% python3 -q
>>> import numpy as np
>>> np.set_printoptions(precision=2, suppress=True, linewidth=200, floatmode="fixed")
>>> def rnd(a):
...     return np.round(a, 2) + 0
... 
>>> W0 = np.load("run4.npy")
>>> W0
array([[ 4.00,  4.00,  0.00,  0.00],
       [ 4.00,  0.00,  4.00,  0.00],
       [ 0.00,  4.00,  9.00,  4.00],
       [ 0.00,  0.00,  4.00, -5.00]])
>>> # symmetric
>>> rng = np.random.default_rng(181)
>>> Y = W0 + rng.integers(-2, 3, (4, 3)) @ rng.integers(-2, 3, (3, 4))
>>> Y
array([[ 1.00,  4.00,  0.00,  3.00],
       [ 8.00, -2.00,  8.00, -2.00],
       [-1.00,  4.00, 10.00,  5.00],
       [-6.00,  4.00,  0.00, -3.00]])
>>> np.linalg.matrix_rank(Y - W0, tol=1e-8)
np.int64(3)
>>> np.abs(Y - W0).sum(axis=1)
array([ 6.00, 12.00,  3.00, 16.00])
>>> rnd(np.linalg.eigvals(W0))
array([11.64,  5.75, -3.06, -6.33])
>>> rnd(np.poly(W0))
array([   1.00,   -8.00,  -77.00,  292.00, 1296.00])
>>> np.einsum("ij,ji->", W0, W0)
np.float64(218.0)
>>> E = np.array([[-2, -2, -2], [-2, -4, -4], [-2, -4, -6]])
>>> # symmetric
>>> w, vecs = np.linalg.eigh(E)
>>> rnd(np.linalg.svd(E, compute_uv=False))
array([10.10,  1.29,  0.62])
>>> np.unique(w.round(6) + 0, return_counts=True)[1]
array([1, 1, 1])
>>> rnd(vecs.T @ vecs)
array([[1.00, 0.00, 0.00],
       [0.00, 1.00, 0.00],
       [0.00, 0.00, 1.00]])
>>> Y = np.linalg.inv(E)
>>> Y
array([[-1.00,  0.50, -0.00],
       [ 0.50, -1.00,  0.50],
       [-0.00,  0.50, -0.50]])
>>> rnd(np.linalg.det(E) * np.linalg.det(Y))
np.float64(1.0)
>>> rnd(np.linalg.slogdet(E)[0])
np.float64(-1.0)
>>> Q = Y.astype(float).copy()
>>> for j in range(3):
...     Q[:, j] -= Q[:, :j] @ (Q[:, :j].T @ Q[:, j])
...     Q[:, j] /= np.linalg.norm(Q[:, j])
... 
>>> rnd(Q.T @ Y)
array([[ 1.12, -0.89,  0.22],
       [ 0.00,  0.84, -0.66],
       [ 0.00,  0.00,  0.13]])
>>> mat = np.loadtxt("mat.csv", delimiter=",")
>>> mat
array([[1.00, 1.00, 0.00, 2.00],
       [1.00, 1.00, 0.00, 2.00],
       [0.00, 0.00, 0.00, 0.00],
       [2.00, 2.00, 0.00, 4.00]])
>>> (mat - mat.T) / 2
array([[0.00, 0.00, 0.00, 0.00],
       [0.00, 0.00, 0.00, 0.00],
       [0.00, 0.00, 0.00, 0.00],
       [0.00, 0.00, 0.00, 0.00]])
>>> rnd(np.abs(np.linalg.eigvals(mat)).max())
np.float64(6.0)
